>>> import numpy as np
>>> from numpy import linalg as LA
>>> np.set_printoptions(precision=4, suppress=True, linewidth=120, floatmode="fixed")
>>> F = np.array([[6.0, 1.0, 1.0, 1.0, 1.0],
...     [1.0, 6.0, 1.0, 1.0, 1.0],
...     [1.0, 1.0, 6.0, 1.0, 1.0],
...     [1.0, 1.0, 1.0, 6.0, 1.0],
...     [1.0, 1.0, 1.0, 1.0, 6.0]])
>>> x = np.ones(5)
>>> for _ in range(4):
...     x = F @ x
...     x /= LA.norm(x)
...     print(round(x @ F @ x, 4))
... 
10.0
10.0
10.0
10.0
>>> print(x)
[0.4472 0.4472 0.4472 0.4472 0.4472]
>>> print(np.round(LA.eigvalsh(F)[-1], 4))
10.0
>>> print(np.allclose(F @ F.T, F.T @ F))
True
>>> print(np.sort(np.abs(LA.eigvals(F))))
[ 5.0000  5.0000  5.0000  5.0000 10.0000]
>>> print(np.allclose(F, F.T))
True
>>> M2 = LA.inv(F)
>>> print(M2)
[[ 0.1800 -0.0200 -0.0200 -0.0200 -0.0200]
 [-0.0200  0.1800 -0.0200 -0.0200 -0.0200]
 [-0.0200 -0.0200  0.1800 -0.0200 -0.0200]
 [-0.0200 -0.0200 -0.0200  0.1800 -0.0200]
 [-0.0200 -0.0200 -0.0200 -0.0200  0.1800]]
>>> print(round(float(LA.det(F) * LA.det(M2)), 4))
1.0
>>> print(round(LA.cond(F), 4))
2.0
>>> mat = np.load("run18.npy")
>>> print(mat)
[[ 0 -3  3 -3  0]
 [ 3  0  3 -5  1]
 [-3 -3  0  4 -3]
 [ 3  5 -4  0 -3]
 [ 0 -1  3  3  0]]
>>> print(mat - mat[0])
[[ 0  0  0  0  0]
 [ 3  3  0 -2  1]
 [-3  0 -3  7 -3]
 [ 3  8 -7  3 -3]
 [ 0  2  0  6  0]]
>>> print(np.diff(mat, axis=0))
[[ 3  3  0 -2  1]
 [-6 -3 -3  9 -4]
 [ 6  8 -4 -4  0]
 [-3 -6  7  3  3]]
>>> print(mat.shape)
(5, 5)
>>> print(np.count_nonzero(mat))
18
>>> print(np.round(LA.svd(mat, compute_uv=False), 4) + 0)
[9.2159 9.2159 3.3268 3.3268 0.0000]
>>> x = np.array([2, 2, 0, 3, 5])
>>> print(mat * x)
[[  0  -6   0  -9   0]
 [  6   0   0 -15   5]
 [ -6  -6   0  12 -15]
 [  6  10   0   0 -15]
 [  0  -2   0   9   0]]
>>> print((mat * x).sum(axis=1))
[-15  -4 -15   1   7]
>>> x = np.array([0, 2, 1, -1, 0])
>>> print(np.round(LA.svd(mat, compute_uv=False), 4) + 0)
[9.2159 9.2159 3.3268 3.3268 0.0000]
>>> print(round(LA.det(mat), 4))
0.0
>>> O = LA.solve(np.eye(5) - mat, np.eye(5) + mat)
>>> print(np.round(LA.det(O), 4))
1.0
>>> m1 = np.load("a.npy")
>>> print(m1)
[[ 10.7957 -10.4049 -16.5496   4.7277]
 [-18.7430  23.2327  -8.1842  30.0771]
 [ -6.0862  10.6341   7.7899   3.8989]
 [ -7.1566  -4.9403   5.5624 -11.9852]
 [ -2.2769   1.9922   2.4886  -2.4587]
 [  7.2199 -13.3437  -5.4792  -6.4772]
 [  9.4599  -6.4337  -3.9688  -1.2188]
 [  2.7112 -18.0759  -2.3525 -11.5796]
 [  1.6944   4.9669  -4.0595   3.3316]
 [ -6.9286  13.0342   8.1977   4.0813]
 [-22.7473  23.4537   6.2623  14.2360]
 [ -1.2802 -12.8027  -8.2763  -3.9895]
 [ -2.8158   2.8756   8.2139  -1.4556]
 [  1.7255 -12.8664   1.3776 -14.7086]
 [ -1.4995 -11.6870  -4.9048  -7.4214]
 [  8.9088 -26.9203  -6.0602 -20.7856]
 [  1.8573   6.5181   8.0644   0.0572]
 [ -8.4656  19.3580   2.3741   8.3000]
 [  4.3480  -2.2242   9.0880 -11.6236]
 [  9.9207 -18.1937   3.3264 -20.2044]
 [  1.3322   1.7551  -8.0842   8.1481]
 [ -8.6721  20.1277   3.9230  13.6282]]
>>> rng = np.random.default_rng(99065)
>>> lab = rng.permutation(4)
>>> M2 = m1[:, lab] * rng.choice([-1, 1], 4)
>>> print(M2)
[[-16.5496   4.7277  10.4049 -10.7957]
 [ -8.1842  30.0771 -23.2327  18.7430]
 [  7.7899   3.8989 -10.6341   6.0862]
 [  5.5624 -11.9852   4.9403   7.1566]
 [  2.4886  -2.4587  -1.9922   2.2769]
 [ -5.4792  -6.4772  13.3437  -7.2199]
 [ -3.9688  -1.2188   6.4337  -9.4599]
 [ -2.3525 -11.5796  18.0759  -2.7112]
 [ -4.0595   3.3316  -4.9669  -1.6944]
 [  8.1977   4.0813 -13.0342   6.9286]
 [  6.2623  14.2360 -23.4537  22.7473]
 [ -8.2763  -3.9895  12.8027   1.2802]
 [  8.2139  -1.4556  -2.8756   2.8158]
 [  1.3776 -14.7086  12.8664  -1.7255]
 [ -4.9048  -7.4214  11.6870   1.4995]
 [ -6.0602 -20.7856  26.9203  -8.9088]
 [  8.0644   0.0572  -6.5181  -1.8573]
 [  2.3741   8.3000 -19.3580   8.4656]
 [  9.0880 -11.6236   2.2242  -4.3480]
 [  3.3264 -20.2044  18.1937  -9.9207]
 [ -8.0842   8.1481  -1.7551  -1.3322]
 [  3.9230  13.6282 -20.1277   8.6721]]
>>> U, _, Vh = LA.svd(m1.T @ M2)
>>> print(np.round(LA.lstsq(m1, M2)[0], 4) + 0)
[[ 0.0000  0.0000  0.0000 -1.0000]
 [ 0.0000  0.0000 -1.0000  0.0000]
 [ 1.0000  0.0000  0.0000  0.0000]
 [ 0.0000  1.0000  0.0000  0.0000]]
>>> print(np.round(U @ Vh, 4) + 0)
[[ 0.0000  0.0000  0.0000 -1.0000]
 [ 0.0000  0.0000 -1.0000  0.0000]
 [ 1.0000  0.0000  0.0000  0.0000]
 [ 0.0000  1.0000  0.0000  0.0000]]
>>> sig = 5 * 0.2 ** np.arange(7)
>>> feats = rng.normal(size=(26, 7)) * rng.permutation(sig)
>>> print(feats.round(4) + 0)
[[ -0.0154  -0.0449   1.8909  -0.0103  -0.8152   0.0008  -0.0003]
 [ -0.0167  -0.3309   1.6131  -0.0062   2.2105  -0.0005  -0.0034]
 [ -0.0184   0.0961  -3.3235  -0.0170   0.9815   0.0003   0.0002]
 [ -0.0314   0.0272  -0.1981   0.0028   0.1250   0.0002  -0.0012]
 [ -0.0003   0.1643   0.0618  -0.0044   1.3428  -0.0001  -0.0012]
 [  0.0115   0.1090   1.9469  -0.0046  -2.0138   0.0002   0.0023]
 [ -0.0081  -0.4820  -2.0930   0.0074  -0.3051  -0.0001   0.0027]
 [  0.0124   0.3051   0.5764  -0.0020  -0.9208   0.0000  -0.0011]
 [  0.0373   0.0438  -3.9267   0.0037  -1.0173  -0.0005  -0.0002]
 [  0.0522   0.0826   2.1713   0.0047   0.7925   0.0002   0.0007]
 [ -0.0439  -0.4673   4.3945  -0.0011   0.2313  -0.0004  -0.0015]
 [  0.0028   0.1023   2.5254  -0.0047   0.4683   0.0003   0.0018]
 [ -0.0152  -0.1544   2.0284  -0.0012  -0.3965   0.0000  -0.0005]
 [ -0.0070  -0.1509   0.7871  -0.0025   0.4032  -0.0004   0.0003]
 [  0.0137  -0.0053   0.7506  -0.0036  -1.3159  -0.0005   0.0000]
 [ -0.0092  -0.1008 -11.0865  -0.0145  -0.3575   0.0004   0.0007]
 [ -0.0142  -0.1621   6.2692   0.0016   0.4569  -0.0001  -0.0002]
 [ -0.0349  -0.0786   0.3889  -0.0021   0.3989  -0.0002  -0.0024]
 [ -0.0079   0.0937  -8.5031   0.0109  -1.7232  -0.0004   0.0023]
 [  0.0079   0.1801  -1.9923   0.0005  -0.3554   0.0003   0.0015]
 [  0.0001  -0.1075   5.2006   0.0075   1.3182   0.0001   0.0014]
 [ -0.0501   0.1383  -4.8061  -0.0016  -1.4481   0.0001  -0.0010]
 [ -0.0224  -0.0006  -5.2028   0.0047   1.0441  -0.0008   0.0024]
 [ -0.0541  -0.0951  -0.5892   0.0081   0.3331  -0.0006  -0.0035]
 [ -0.0002   0.0400   8.4668  -0.0073  -0.3035   0.0000   0.0012]
 [ -0.0387  -0.2316   0.2341  -0.0001  -0.3249   0.0002  -0.0015]]
>>> # column 2 is much longer than the rest
>>> Xc = feats - feats.mean(axis=1)
Traceback (most recent call last):
  File "<python-input-43>", line 1, in <module>
    Xc = feats - feats.mean(axis=1)
         ~~~~~~^~~~~~~~~~~~~~~~~~~~
ValueError: operands could not be broadcast together with shapes (26,7) (26,) 
>>> Xc = feats - feats.mean(axis=0)
>>> U, sig, Vh = LA.svd(Xc, full_matrices=False)
>>> print(np.round(Vh[0] * np.sign(Vh[0, np.abs(Vh[0]).argmax()]), 4) + 0)
[ 0.0005 -0.0084  0.9978  0.0000  0.0662  0.0000 -0.0001]
>>> print(round((sig ** 2).sum() ** 2 / (sig ** 4).sum(), 4))
1.1072
>>> print(np.searchsorted(np.cumsum(sig ** 2) / (sig ** 2).sum(), 0.9) + 1)
1
>>> print(LA.matrix_rank(Xc))
7
>>> print(np.round(Xc.mean(axis=0), 4) + 0)
[0.0000 0.0000 0.0000 0.0000 0.0000 0.0000 0.0000]
>>> print((np.sign(U[:, 0]) == np.sign(U[0, 0])).astype(int))
[1 1 0 0 1 1 0 1 0 1 1 1 1 1 1 0 1 1 0 0 1 0 0 0 1 1]
>>> print(np.round(sig ** 2 / (sig ** 2).sum(), 4) + 0)
[0.9491 0.0492 0.0017 0.0000 0.0000 0.0000 0.0000]
